$ python -q
>>> import numpy as np
>>> import numpy.linalg as la
>>> np.set_printoptions(precision=2, suppress=True, linewidth=120)
>>> tidy = lambda a: np.round(a, 2) + 0
>>> J = np.loadtxt("arr.csv", delimiter=",")
>>> J
array([[ 5., -7., -6., -4.,  6.,  2.,  1., -3., -2.],
       [-2.,  5., -7., -6., -4.,  6.,  2.,  1., -3.],
       [-3., -2.,  5., -7., -6., -4.,  6.,  2.,  1.],
       [ 1., -3., -2.,  5., -7., -6., -4.,  6.,  2.],
       [ 2.,  1., -3., -2.,  5., -7., -6., -4.,  6.],
       [ 6.,  2.,  1., -3., -2.,  5., -7., -6., -4.],
       [-4.,  6.,  2.,  1., -3., -2.,  5., -7., -6.],
       [-6., -4.,  6.,  2.,  1., -3., -2.,  5., -7.],
       [-7., -6., -4.,  6.,  2.,  1., -3., -2.,  5.]])
>>> vec = np.array([1, -3, 1, 0, -3, 0, 0, 1, 0])
>>> target = J @ vec
>>> coef, lr = np.zeros(9), 1 / la.norm(J, 2) ** 2
>>> for i in range(8):
...     coef -= lr * J.T @ (J @ coef - target)
...     if i % 2 == 0: print(i, round(la.norm(J @ coef - target), 2))
... 
0 29.3
2 16.34
4 11.07
6 8.09
>>> print(tidy(la.cond(J)))
2.77
>>> tidy(np.sort(np.abs(la.eigvals(J))))
array([ 7.21,  7.21,  8.  , 12.42, 12.42, 13.16, 13.16, 19.97, 19.97])
>>> assert J == J.T
Traceback (most recent call last):
  File "<python-input-12>", line 1, in <module>
    assert J == J.T
           ^^^^^^^^
ValueError: The truth value of an array with more than one element is ambiguous. Use a.any() or a.all()
>>> J.inv()
Traceback (most recent call last):
  File "<python-input-13>", line 1, in <module>
    J.inv()
    ^^^^^
AttributeError: 'numpy.ndarray' object has no attribute 'inv'
>>> other = J / la.norm(J, axis=1, keepdims=True)
>>> G = other @ other.T
>>> (np.abs(G) > 0.9).astype(int)
array([[1, 0, 0, 0, 0, 0, 0, 0, 0],
       [0, 1, 0, 0, 0, 0, 0, 0, 0],
       [0, 0, 1, 0, 0, 0, 0, 0, 0],
       [0, 0, 0, 1, 0, 0, 0, 0, 0],
       [0, 0, 0, 0, 1, 0, 0, 0, 0],
       [0, 0, 0, 0, 0, 1, 0, 0, 0],
       [0, 0, 0, 0, 0, 0, 1, 0, 0],
       [0, 0, 0, 0, 0, 0, 0, 1, 0],
       [0, 0, 0, 0, 0, 0, 0, 0, 1]])
>>> tidy(G[8])
array([ 0.08, -0.27, -0.34,  0.22,  0.22, -0.34, -0.27,  0.08,  1.  ])
>>> tidy(la.norm(other, axis=1))
array([1., 1., 1., 1., 1., 1., 1., 1., 1.])
>>> tidy(np.degrees(np.arccos(np.clip(G[8, 5], -1, 1))))
np.float64(110.15)
>>> (G - 2 * np.eye(9)).round(6).argmax(axis=1)
array([4, 5, 6, 7, 0, 0, 1, 2, 3])
>>> (J @ J)[0]
array([ 105.,   -6.,  -27.,    9.,  138.,  -11.,  -62., -112.,   30.])
>>> r0 = np.array([1, -1, -1, -2, 0, 1, -1, -2, -2])
>>> other = J + np.outer(r0, np.eye(9)[6])
>>> other
array([[ 5., -7., -6., -4.,  6.,  2.,  2., -3., -2.],
       [-2.,  5., -7., -6., -4.,  6.,  1.,  1., -3.],
       [-3., -2.,  5., -7., -6., -4.,  5.,  2.,  1.],
       [ 1., -3., -2.,  5., -7., -6., -6.,  6.,  2.],
       [ 2.,  1., -3., -2.,  5., -7., -6., -4.,  6.],
       [ 6.,  2.,  1., -3., -2.,  5., -6., -6., -4.],
       [-4.,  6.,  2.,  1., -3., -2.,  4., -7., -6.],
       [-6., -4.,  6.,  2.,  1., -3., -4.,  5., -7.],
       [-7., -6., -4.,  6.,  2.,  1., -5., -2.,  5.]])
>>> print(tidy(la.det(other) / la.det(J)), tidy(1 + la.solve(J, r0)[6]))
1.1 1.1
>>> X = np.loadtxt("dump.csv", delimiter=",")
>>> print(X)
[[0. 8. 0. 0. 7. 6. 6. 7. 5. 8. 1. 8. 8. 4.]
 [0. 0. 6. 6. 9. 3. 6. 6. 1. 9. 6. 3. 3. 0.]
 [0. 0. 0. 4. 6. 4. 9. 8. 8. 3. 7. 2. 5. 1.]
 [0. 0. 0. 0. 9. 2. 6. 2. 6. 7. 2. 9. 8. 0.]
 [0. 0. 0. 0. 0. 7. 9. 2. 6. 3. 9. 5. 8. 9.]
 [0. 0. 0. 0. 0. 0. 0. 0. 7. 0. 5. 0. 0. 5.]
 [0. 0. 0. 0. 0. 0. 0. 3. 2. 8. 9. 7. 4. 9.]
 [0. 0. 0. 0. 0. 0. 0. 0. 3. 2. 1. 8. 3. 9.]
 [0. 0. 0. 0. 0. 0. 0. 0. 0. 2. 9. 3. 0. 5.]
 [0. 0. 0. 0. 0. 0. 0. 0. 0. 0. 4. 4. 2. 5.]
 [0. 0. 0. 0. 0. 0. 0. 0. 0. 0. 0. 7. 2. 0.]
 [0. 0. 0. 0. 0. 0. 0. 0. 0. 0. 0. 0. 1. 9.]
 [0. 0. 0. 0. 0. 0. 0. 0. 0. 0. 0. 0. 0. 7.]
 [0. 0. 0. 0. 0. 0. 0. 0. 0. 0. 0. 0. 0. 0.]]
>>> # triangular
>>> tidy(np.sort(np.abs(la.eigvals(X))))
array([0., 0., 0., 0., 0., 0., 0., 0., 0., 0., 0., 0., 0., 0.])
>>> assert X == X.T
Traceback (most recent call last):
  File "<python-input-30>", line 1, in <module>
    assert X == X.T
           ^^^^^^^^
ValueError: The truth value of an array with more than one element is ambiguous. Use a.any() or a.all()
>>> np.allclose(X, X.T)
False
>>> print(np.allclose(X @ X.T, X.T @ X))
False
